$ python3 -q
>>> import numpy as np
>>> import numpy.linalg as la
>>> np.set_printoptions(precision=2, suppress=True, linewidth=160, floatmode="fixed")
>>> rd = lambda a: np.round(a, 2) + 0
>>> feats = np.loadtxt("dump.csv", delimiter=",")
>>> feats
array([[ 17.55, -37.34, -20.56, -17.56, -22.19,  15.12,  -7.03,  10.01],
       [ -0.02,   1.77, -39.96,   7.31,  20.17,  28.80,   0.94, -17.03],
       [ 17.75, -35.79, -20.01, -18.80, -20.87,  15.23,  -8.40,   9.04],
       [  0.15,   3.32, -40.83,   5.54,  21.48,  29.08,  -0.48, -15.64],
       [ 20.81,  32.37,  24.38, -29.90,  -5.67, -34.00,  14.81,  23.60],
       [ 24.18,  31.51,  23.96, -29.81,  -6.89, -33.32,  14.02,  24.06],
       [  0.93,   4.80, -39.69,   5.15,  18.80,  31.28,   0.26, -15.33],
       [  1.16,   5.67, -40.39,   4.25,  20.94,  29.89,  -1.03, -15.67],
       [  0.86,   3.84, -38.70,   8.36,  17.57,  31.03,   0.73, -15.78],
       [ 17.55, -36.17, -20.44, -18.52, -23.20,  14.42,  -8.46,   9.95],
       [ -2.08,   3.85, -39.63,   4.52,  19.08,  30.30,  -1.15, -16.77],
       [ 16.86, -37.70, -22.96, -17.19, -21.06,  13.64,  -8.15,   9.00],
       [  0.33,   4.19, -39.06,   5.82,  19.64,  28.90,  -2.17, -15.18],
       [ 16.92, -35.94, -20.46, -17.36, -22.42,  13.01,  -8.68,   8.72],
       [ 18.49, -36.42, -22.17, -18.04, -18.75,  14.26,  -7.74,   8.32],
       [ 17.36, -34.49, -21.06, -17.27, -21.31,  14.54,  -8.41,  10.26]])
>>> cen = (feats - feats.mean(axis=0)) / feats.std(axis=0)
>>> rd(cen.std(axis=0))
array([1.00, 1.00, 1.00, 1.00, 1.00, 1.00, 1.00, 1.00])
>>> c = la.lstsq(np.delete(cen, 0, axis=1), cen[:, 0])[0]
>>> print(rd(1 - np.var(cen[:, 0] - np.delete(cen, 0, axis=1) @ c)))
0.99
>>> rd(c)
array([-0.49,  0.29,  0.05,  0.55,  0.33,  0.09,  1.42])
>>> arr = np.load("sample1.npy")
>>> arr
array([[ 1,  0,  0],
       [-5,  1,  0],
       [-2,  1,  1]])
>>> rd(la.eigvals(arr))
array([1.00, 1.00, 1.00])
>>> np.einsum("ii->", arr)
np.int64(3)
>>> rd(la.det(arr[::-1]))
np.float64(-1.0)
>>> x = np.array([1, 3, 2])
>>> target = arr @ x
>>> c, lr = np.zeros(3), 1 / la.norm(arr, 2) ** 2
>>> for i in range(200):
...     c -= lr * arr.T @ (arr @ c - target)
...     if i % 50 == 0: print(i, round(la.norm(arr @ c - target), 2))
... 
0 3.53
50 0.6
100 0.26
150 0.23
>>> rd(c)
array([0.78, 1.87, 2.71])
>>> rd(la.cond(arr))
np.float64(34.36)
>>> A = np.load("run11.npy")
>>> A
array([[-10.78,  -3.79,  -1.94,  -6.98,   3.09,  -2.92,   2.44],
       [  0.47,  -0.75,  -2.08,  -4.46,   4.41,   2.48,   2.93],
       [  1.89,  -1.12,   0.59,   3.88,  -5.84,   0.58,  -7.59],
       [  5.68,   6.35,   1.22,  12.32,  -1.40,   2.66,  -2.44],
       [ -7.04,  -1.93,   1.84,   5.01,   0.29,  -0.13,   2.21],
       [  6.73,  -1.54,  -3.00,  -2.44,   2.13,   1.34,  -4.18],
       [ 11.05,  -5.48,   4.81,  -9.13,   3.49,   5.04,  -2.06],
       [  5.68,  -9.81,  -0.94,  -1.81,  -8.19,   2.24,  -6.93],
       [  6.82,   3.88,   1.23,  -4.31,   9.32,   3.37,   4.72],
       [ 19.22,   8.85,   2.98,  -4.21,   9.18,   7.09,   2.62],
       [ -7.91,  -3.26,  -1.10,   1.63,  -2.89,  -0.49,   1.60],
       [ -5.71,  -6.39,   0.45,   2.52,  -4.42,   0.00,  -2.86],
       [  5.95,  -3.98,  -1.53,   0.30,   2.18,   2.46,  -0.48],
       [  0.66,  -0.10,  -1.13,  -3.03,  -0.34,  -3.89,  -0.56],
       [ -9.20,  -1.57,  -2.74,   2.28,  -1.44,  -4.84,  -3.01],
       [  5.35,   3.75,   1.45,   5.81,   0.09,   0.09,  -0.67],
       [ 12.18,   0.25,  -0.56,   0.13,   3.08,   3.98,  -2.92],
       [ -3.20,  -0.45,  -1.78,  -1.80,  -3.91,  -1.94,  -3.59],
       [  1.19,   5.80,   1.35,   0.82,   0.21,   0.48,   2.23],
       [ -0.47,  -1.79,  -0.48,  -3.70,  -4.50,  -0.54,  -1.19],
       [-10.57,  -1.47,  -3.04,   3.15,  -5.27,  -2.93,   0.53],
       [ -8.49,   0.21,  -3.85,   1.87,  -0.64,  -2.32,   1.09],
       [ -8.88,  -4.19,  -4.28,   4.65,  -2.36,  -2.36,  -3.46],
       [ -0.27,   6.48,   1.45,  -3.51,   3.17,  -0.33,   7.71]])
>>> x = np.array([5, 2, 1, 1, 3, -5, 3, 1])
>>> target = feats @ x
>>> print(rd(la.pinv(feats) @ feats))
[[1.00 0.00 0.00 0.00 0.00 0.00 0.00 0.00]
 [0.00 1.00 0.00 0.00 0.00 0.00 0.00 0.00]
 [0.00 0.00 1.00 0.00 0.00 0.00 0.00 0.00]
 [0.00 0.00 0.00 1.00 0.00 0.00 0.00 0.00]
 [0.00 0.00 0.00 0.00 1.00 0.00 0.00 0.00]
 [0.00 0.00 0.00 0.00 0.00 1.00 0.00 0.00]
 [0.00 0.00 0.00 0.00 0.00 0.00 1.00 0.00]
 [0.00 0.00 0.00 0.00 0.00 0.00 0.00 1.00]]
>>> rd(la.solve(feats.T @ feats, feats.T @ target))
array([ 5.00,  2.00,  1.00,  1.00,  3.00, -5.00,  3.00,  1.00])
>>> try:
...     la.solve(feats, target)
... except la.LinAlgError as e:
...     print(e)
... 
Last 2 dimensions of the array must be square
>>> rng = np.random.default_rng(48)
>>> target = target + 0.3 * rng.normal(size=16)
>>> rd(target)
array([-178.39, -126.51, -176.50, -125.52,  384.34,  389.81, -134.58, -124.58, -134.27, -180.33, -152.07, -177.98, -130.80, -174.74, -163.27, -171.71])
>>> c, *_ = la.lstsq(feats, target)
>>> print(rd(la.norm(target - feats @ c)))
0.71
>>> c.round()
array([ 5.00,  2.00,  1.00,  1.00,  3.00, -5.00,  3.00,  1.00])
>>> f, g = A[23], A[7]
>>> rd(f @ f)
np.float64(126.09)
>>> print(rd(f @ g))
-140.24
>>> pr = (f @ g) / (f @ f) * f
>>> rd(la.norm(f + g) ** 2 + la.norm(f - g) ** 2)
np.float64(757.73)
>>> rd(g - pr)
array([ 5.38, -2.60,  0.67, -5.71, -4.66,  1.87,  1.65])
>>> rd((g - pr) @ f)
np.float64(0.0)
>>> rd(pr)
array([ 0.30, -7.21, -1.61,  3.90, -3.53,  0.37, -8.58])
>>> left, sv, Vt = la.svd(A, full_matrices=False)
>>> rd(np.cumsum(sv ** 2) / np.sum(sv ** 2))
array([0.56, 0.76, 0.92, 0.95, 0.98, 0.99, 1.00])
>>> rd(left.T @ A @ Vt.T)
array([[44.38,  0.00,  0.00,  0.00,  0.00,  0.00,  0.00],
       [ 0.00, 26.62,  0.00,  0.00,  0.00,  0.00,  0.00],
       [ 0.00,  0.00, 23.88,  0.00,  0.00,  0.00,  0.00],
       [ 0.00,  0.00,  0.00, 10.97,  0.00,  0.00,  0.00],
       [ 0.00,  0.00,  0.00,  0.00, 10.04,  0.00,  0.00],
       [ 0.00,  0.00,  0.00,  0.00,  0.00,  6.30,  0.00],
       [ 0.00,  0.00,  0.00,  0.00,  0.00,  0.00,  4.59]])
>>> np.abs(left[:, 0]).round(6).argmax()
np.int64(9)
>>> print(left.shape, sv.shape, Vt.shape)
(24, 7) (7,) (7, 7)
>>> rd(np.abs(Vt[0]))
array([0.84, 0.24, 0.15, 0.18, 0.33, 0.28, 0.06])
>>> np.allclose(left * sv @ Vt, A)
True
>>> rd(left.T @ left)
array([[1.00, 0.00, 0.00, 0.00, 0.00, 0.00, 0.00],
       [0.00, 1.00, 0.00, 0.00, 0.00, 0.00, 0.00],
       [0.00, 0.00, 1.00, 0.00, 0.00, 0.00, 0.00],
       [0.00, 0.00, 0.00, 1.00, 0.00, 0.00, 0.00],
       [0.00, 0.00, 0.00, 0.00, 1.00, 0.00, 0.00],
       [0.00, 0.00, 0.00, 0.00, 0.00, 1.00, 0.00],
       [0.00, 0.00, 0.00, 0.00, 0.00, 0.00, 1.00]])
>>> rd(np.sqrt((sv ** 2).sum())), rd(la.norm(A))
(np.float64(59.42), np.float64(59.42))
>>> B = np.array([[1, 1], [1, -1]])
>>> M = np.kron(B, np.kron(B, B))[rng.permutation(8)][:9]
>>> M
array([[ 1, -1, -1,  1, -1,  1,  1, -1],
       [ 1,  1,  1,  1, -1, -1, -1, -1],
       [ 1,  1, -1, -1, -1, -1,  1,  1],
       [ 1, -1, -1,  1,  1, -1, -1,  1],
       [ 1, -1,  1, -1, -1,  1, -1,  1],
       [ 1,  1,  1,  1,  1,  1,  1,  1],
       [ 1, -1,  1, -1,  1, -1,  1, -1],
       [ 1,  1, -1, -1,  1,  1, -1, -1]])
>>> idx = rng.permutation(8)
>>> idx
array([2, 6, 4, 0, 1, 3, 5, 7])
>>> B = M[idx][:, idx]
>>> rd(np.sort(np.abs(la.eigvals(B))))
array([2.83, 2.83, 2.83, 2.83, 2.83, 2.83, 2.83, 2.83])
>>> np.allclose(B, M)
False
>>> np.trace(B)
np.int64(2)
>>> x = np.array([4, 1, 0, 0, 5, 5, 3, 5])
>>> target = M @ x
>>> c, lr = np.zeros(8), 1 / la.norm(M, 2) ** 2
>>> for i in range(300):
...     c -= lr * M.T @ (M @ c - target)
...     if i % 50 == 0: print(i, round(la.norm(M @ c - target), 2))
... 
0 0.0
50 0.0
100 0.0
150 0.0
200 0.0
250 0.0
>>> rd(c)
array([4.00, 1.00, 0.00, 0.00, 5.00, 5.00, 3.00, 5.00])
>>> M.T @ M
array([[8, 0, 0, 0, 0, 0, 0, 0],
       [0, 8, 0, 0, 0, 0, 0, 0],
       [0, 0, 8, 0, 0, 0, 0, 0],
       [0, 0, 0, 8, 0, 0, 0, 0],
       [0, 0, 0, 0, 8, 0, 0, 0],
       [0, 0, 0, 0, 0, 8, 0, 0],
       [0, 0, 0, 0, 0, 0, 8, 0],
       [0, 0, 0, 0, 0, 0, 0, 8]])
>>> rd(la.norm(M, axis=0))
array([2.83, 2.83, 2.83, 2.83, 2.83, 2.83, 2.83, 2.83])
>>> rd(la.pinv(M))
array([[ 0.12,  0.12,  0.12,  0.12,  0.12,  0.12,  0.12,  0.12],
       [-0.12,  0.12,  0.13, -0.12, -0.12,  0.12, -0.12,  0.12],
       [-0.12,  0.12, -0.12, -0.12,  0.13,  0.13,  0.13, -0.13],
       [ 0.13,  0.12, -0.12,  0.12, -0.13,  0.12, -0.13, -0.12],
       [-0.12, -0.12, -0.13,  0.12, -0.12,  0.12,  0.13,  0.12],
       [ 0.12, -0.12, -0.12, -0.12,  0.12,  0.12, -0.12,  0.12],
       [ 0.12, -0.12,  0.12, -0.12, -0.13,  0.12,  0.12, -0.12],
       [-0.13, -0.13,  0.12,  0.12,  0.13,  0.12, -0.12, -0.12]])
>>> gram = M.T @ M
>>> (M @ M.T).shape
(8, 8)
>>> np.trace(gram), (M ** 2).sum()
(np.int64(64), np.int64(64))
>>> print(np.allclose(gram, gram.T))
True
>>> m1 = np.loadtxt("w.csv", delimiter=",")
>>> m1
array([[16.05, 14.35,  2.69,  4.45, -1.28, 26.19, 20.41],
       [19.68, 14.19,  1.06,  3.96,  1.03, 27.59, 21.36],
       [20.19, 14.26,  3.35,  5.91, -0.41, 27.42, 19.61],
       [16.84, 13.64,  2.37,  6.05,  0.67, 24.42, 21.47],
       [19.83, 15.39,  2.11,  7.02,  1.03, 26.76, 19.36],
       [18.79, 13.88,  1.83,  5.63, -0.23, 27.05, 21.66],
       [19.57, 14.14,  3.20,  6.44, -1.11, 26.54, 20.96],
       [16.18, 14.85,  3.14,  7.01, -0.60, 27.51, 21.30],
       [17.72, 13.83,  1.95,  4.65, -0.40, 28.52, 21.57],
       [16.90, 16.06,  3.14,  6.01, -1.34, 26.25, 19.66],
       [18.25, 13.82,  4.07,  7.39,  0.57, 27.59, 21.04],
       [17.12, 15.46,  3.06,  5.75, -1.65, 25.89, 22.26],
       [18.72, 14.23,  2.03,  5.11, -0.35, 26.87, 21.88],
       [18.01, 15.84,  1.61,  5.51, -0.83, 26.26, 21.37],
       [18.62, 16.16,  3.62,  5.63,  0.76, 27.68, 22.07],
       [20.29, 15.43,  3.32,  6.53,  1.53, 27.19, 20.75],
       [19.73, 14.78,  0.90,  5.85, -2.25, 25.20, 21.58],
       [17.19, 14.82,  1.75,  6.23,  0.97, 27.21, 20.54],
       [18.54, 15.63,  2.84,  6.73, -0.47, 25.83, 21.23],
       [18.98, 15.28,  2.48,  6.34, -0.15, 27.13, 21.25],
       [19.30, 16.15,  3.48,  5.62, -2.66, 27.22, 21.70],
       [18.83, 16.27,  4.33,  6.32, -0.04, 27.46, 22.23],
       [18.71, 14.40,  3.65,  4.31, -0.10, 28.46, 21.01],
       [16.51, 16.00,  4.95,  4.76, -0.45, 27.93, 21.85],
       [17.86, 14.99,  2.76,  5.53, -0.62, 27.54, 21.35],
       [17.22, 15.55,  3.90,  7.55,  0.43, 27.61, 19.39],
       [17.51, 15.72,  3.18,  6.70, -0.75, 28.22, 22.42],
       [18.19, 15.67,  3.82,  5.16,  0.81, 26.65, 23.28],
       [18.73, 14.74,  2.83,  7.76,  0.07, 25.75, 20.96],
       [16.58, 14.72,  4.14,  8.90, -1.51, 24.48, 23.59],
       [17.55, 15.03,  2.82,  6.49, -0.18, 24.97, 20.26],
       [17.89, 15.34,  3.47,  6.40, -0.94, 25.33, 20.29],
       [17.82, 16.11,  1.61,  5.77, -1.35, 27.62, 21.53],
       [18.17, 14.67,  2.85,  5.70, -0.66, 27.85, 21.33],
       [18.17, 14.54,  2.22,  6.57,  1.56, 26.30, 20.98],
       [18.80, 14.57,  4.45,  5.76, -1.18, 26.24, 19.93],
       [18.00, 15.07,  2.94,  6.27,  0.03, 26.73, 20.60],
       [18.27, 13.69,  3.93,  5.10, -0.11, 27.99, 21.60]])
>>> P = feats @ la.solve(feats.T @ feats, feats.T)
>>> np.allclose(P @ P, P)
True
>>> print(rd(np.diag(P)))
[0.45 0.59 0.51 0.45 0.69 0.69 0.31 0.30 0.65 0.25 0.67 0.45 0.46 0.55 0.51 0.46]
>>> gram = np.cov(m1, rowvar=False)
>>> print(rd(m1.std(axis=0)))
[1.07 0.77 0.94 0.98 0.97 1.04 0.94]
>>> rd(np.corrcoef(m1.T))
array([[ 1.00, -0.07, -0.19, -0.09,  0.18,  0.16, -0.16],
       [-0.07,  1.00,  0.22,  0.13, -0.18,  0.05,  0.10],
       [-0.19,  0.22,  1.00,  0.22, -0.04,  0.13,  0.09],
       [-0.09,  0.13,  0.22,  1.00,  0.05, -0.40, -0.07],
       [ 0.18, -0.18, -0.04,  0.05,  1.00,  0.21, -0.16],
       [ 0.16,  0.05,  0.13, -0.40,  0.21,  1.00,  0.01],
       [-0.16,  0.10,  0.09, -0.07, -0.16,  0.01,  1.00]])
>>> print(np.argwhere(np.triu(np.abs(np.corrcoef(m1.T)) > 0.8, 1)))
[]
>>> rd(la.eigvalsh(gram)[::-1])
array([1.70, 1.31, 1.11, 0.87, 0.76, 0.51, 0.39])
>>> rd(np.polyfit(m1[:, 5], m1[:, 3], 1))
array([-0.38, 16.17])
>>> B = M / la.norm(M, axis=1, keepdims=True)
>>> gram = B @ B.T
>>> rd(gram[0])
array([1.00, 0.00, 0.00, 0.00, 0.00, 0.00, 0.00, 0.00])
>>> print(np.degrees(np.arccos(np.clip(gram[0, 4], -1, 1))))
90.0
>>> (np.abs(gram) > 0.9).astype(int)
array([[1, 0, 0, 0, 0, 0, 0, 0],
       [0, 1, 0, 0, 0, 0, 0, 0],
       [0, 0, 1, 0, 0, 0, 0, 0],
       [0, 0, 0, 1, 0, 0, 0, 0],
       [0, 0, 0, 0, 1, 0, 0, 0],
       [0, 0, 0, 0, 0, 1, 0, 0],
       [0, 0, 0, 0, 0, 0, 1, 0],
       [0, 0, 0, 0, 0, 0, 0, 1]])
>>> print(rd(gram))
[[1.00 0.00 0.00 0.00 0.00 0.00 0.00 0.00]
 [0.00 1.00 0.00 0.00 0.00 0.00 0.00 0.00]
 [0.00 0.00 1.00 0.00 0.00 0.00 0.00 0.00]
 [0.00 0.00 0.00 1.00 0.00 0.00 0.00 0.00]
 [0.00 0.00 0.00 0.00 1.00 0.00 0.00 0.00]
 [0.00 0.00 0.00 0.00 0.00 1.00 0.00 0.00]
 [0.00 0.00 0.00 0.00 0.00 0.00 1.00 0.00]
 [0.00 0.00 0.00 0.00 0.00 0.00 0.00 1.00]]
>>> np.argwhere(np.triu(np.abs(gram) > 0.95, 1))
array([], shape=(0, 2), dtype=int64)
>>> rd(la.norm(B, axis=1))
array([1.00, 1.00, 1.00, 1.00, 1.00, 1.00, 1.00, 1.00])
>>> left, sv, Vt = la.svd(m1, full_matrices=False)
>>> print(np.abs(left[:, 0]).round(6).argmax())
21
>>> rd(np.sqrt((sv ** 2).sum())), rd(la.norm(m1))
(np.float64(259.79), np.float64(259.79))
>>> print(rd(np.abs(Vt[0])))
[0.43 0.36 0.07 0.14 0.01 0.64 0.50]
>>> rd(np.cumsum(sv ** 2) / np.sum(sv ** 2))
array([1.00, 1.00, 1.00, 1.00, 1.00, 1.00, 1.00])
>>> rd(sv / sv[0])
array([1.00, 0.03, 0.03, 0.02, 0.02, 0.02, 0.02])
>>> W0 = np.loadtxt("a.csv", delimiter=",")
>>> W0
array([[ -5.77,  10.77,   5.99,   4.49,   1.93,   2.08,   6.44,  -1.85,   5.49],
       [ -6.86,  -4.08,   9.77,   2.09, -10.26,   7.27, -22.03,  11.85,   1.24],
       [ -8.47,  -6.39,   7.57,   5.41,  -9.55,   7.73, -21.20,  12.88,   0.02],
       [ -6.61,  -4.01,   6.67,   2.65,  -9.79,   6.66, -21.97,  12.60,   1.23],
       [ -5.64,  11.22,   7.25,   6.02,   2.60,   3.98,   6.43,  -2.90,   5.45],
       [ -6.43,  12.67,   8.73,   6.84,   3.88,   3.15,   5.53,  -4.15,   7.63],
       [ -6.86,  -5.93,   9.08,   5.15,  -9.13,   8.93, -22.08,  13.06,   1.28],
       [ -6.17,  -2.61,   9.54,   4.94, -11.14,   5.47, -22.66,  13.16,   1.05],
       [ -5.45,  11.21,   7.55,   5.55,   1.95,   2.93,   5.07,  -3.67,   5.68],
       [ -3.69,  12.43,   8.90,   5.69,   3.15,   3.62,   4.74,  -2.81,   4.77],
       [ -6.81,  -4.64,   6.44,   5.08, -11.13,   9.15, -21.31,  14.60,  -1.40],
       [ -6.73,  -4.20,   7.29,   4.13, -11.48,   6.77, -22.77,  14.60,   0.40],
       [ -5.09,  11.05,   5.79,   6.01,   2.28,   1.58,   5.56,  -3.64,   7.21],
       [ -7.39,  -3.72,   7.95,   3.90, -11.86,   6.43, -21.75,  14.79,  -1.44],
       [ -6.46,  -3.76,   7.47,   3.05, -10.67,   5.63, -23.03,  13.32,   1.82],
       [ -6.14,  11.15,   7.52,   5.11,   3.90,   2.78,   4.43,  -3.88,   5.80],
       [ -8.70,  -5.95,   7.72,   2.30, -10.76,   6.81, -20.69,  13.37,   0.44],
       [ -6.90,  -6.34,   6.35,   4.69, -11.89,   6.32, -21.72,  14.05,  -0.07],
       [ -5.52,  12.94,   7.40,   5.49,   3.73,   0.87,   6.73,  -3.85,   6.21],
       [ -5.90,  -5.57,   9.39,   5.08,  -9.72,   8.91, -20.41,  13.88,   0.15],
       [ -4.86,  12.07,   7.69,   7.00,   3.14,   3.42,   4.95,  -2.84,   6.28]])
>>> O, Rm = la.qr(W0)
>>> rd(O.T @ O)
array([[1.00, 0.00, 0.00, 0.00, 0.00, 0.00, 0.00, 0.00, 0.00],
       [0.00, 1.00, 0.00, 0.00, 0.00, 0.00, 0.00, 0.00, 0.00],
       [0.00, 0.00, 1.00, 0.00, 0.00, 0.00, 0.00, 0.00, 0.00],
       [0.00, 0.00, 0.00, 1.00, 0.00, 0.00, 0.00, 0.00, 0.00],
       [0.00, 0.00, 0.00, 0.00, 1.00, 0.00, 0.00, 0.00, 0.00],
       [0.00, 0.00, 0.00, 0.00, 0.00, 1.00, 0.00, 0.00, 0.00],
       [0.00, 0.00, 0.00, 0.00, 0.00, 0.00, 1.00, 0.00, 0.00],
       [0.00, 0.00, 0.00, 0.00, 0.00, 0.00, 0.00, 1.00, 0.00],
       [0.00, 0.00, 0.00, 0.00, 0.00, 0.00, 0.00, 0.00, 1.00]])
>>> np.trace(O @ O.T)
np.float64(9.0)
>>> np.allclose(Rm.T @ Rm, W0.T @ W0)
True
